% ipython --no-banner

In [1]: import numpy as np

In [2]: from numpy import linalg as LA

In [3]: np.set_printoptions(suppress=True, linewidth=160)

In [4]: tidy = lambda a: np.round(a, 4) + 0

In [5]: A = np.array([[6, 3, 4], [3, 6, 3], [4, 3, 6]])

In [6]: # symmetric

In [7]: w, vecs = LA.eigh(A)

In [8]: tidy(LA.eigvalsh(A + 3 * np.eye(3)))
Out[8]: array([ 5.    ,  6.3096, 15.6904])

In [9]: tidy(w)
Out[9]: array([ 2.    ,  3.3096, 12.6904])

In [10]: tidy(vecs @ np.diag(w) @ vecs.T)
Out[10]: 
array([[6., 3., 4.],
       [3., 6., 3.],
       [4., 3., 6.]])

In [11]: tidy(np.abs(vecs[:, -1]))
Out[11]: array([0.5972, 0.5355, 0.5972])

In [12]: J = np.loadtxt("w.csv", delimiter=",")

In [13]: J
Out[13]: 
array([[0., 2., 3., 2., 3., 2., 2., 0.],
       [1., 2., 2., 0., 3., 3., 2., 0.],
       [1., 2., 1., 0., 3., 0., 2., 3.],
       [1., 1., 2., 2., 1., 0., 3., 0.],
       [1., 2., 2., 0., 3., 3., 2., 0.],
       [0., 0., 2., 3., 0., 1., 3., 2.],
       [1., 3., 3., 3., 2., 2., 3., 0.]])

In [14]: left, sv, VT = LA.svd(J)

In [15]: vecs = VT[:(sv > 1e-8).sum()]

In [16]: rng = np.random.default_rng(753)

In [17]: x0 = J[1] + 2 * J[3] + rng.integers(2) * np.eye(8)[5]

In [18]: x0
Out[18]: array([3., 4., 6., 4., 5., 3., 8., 0.])

In [19]: LA.matrix_rank(np.vstack([J, x0]))
Out[19]: np.int64(6)

In [20]: r0 = np.array([-1, 2, 2, -2, -2, 1])

In [21]: M = np.array([np.roll(r0, i) for i in range(6)])

In [22]: M
Out[22]: 
array([[-1,  2,  2, -2, -2,  1],
       [ 1, -1,  2,  2, -2, -2],
       [-2,  1, -1,  2,  2, -2],
       [-2, -2,  1, -1,  2,  2],
       [ 2, -2, -2,  1, -1,  2],
       [ 2,  2, -2, -2,  1, -1]])

In [23]: cov = M.T @ M

In [24]: tidy(LA.svd(M, compute_uv=False) ** 2)
Out[24]: array([27., 27., 25., 25.,  4.,  0.])

In [25]: cov
Out[25]: 
array([[18, -1, -8,  0, -8, -1],
       [-1, 18, -1, -8,  0, -8],
       [-8, -1, 18, -1, -8,  0],
       [ 0, -8, -1, 18, -1, -8],
       [-8,  0, -8, -1, 18, -1],
       [-1, -8,  0, -8, -1, 18]])

In [26]: tidy(LA.eigvalsh(cov)[::-1])
Out[26]: array([27., 27., 25., 25.,  4.,  0.])
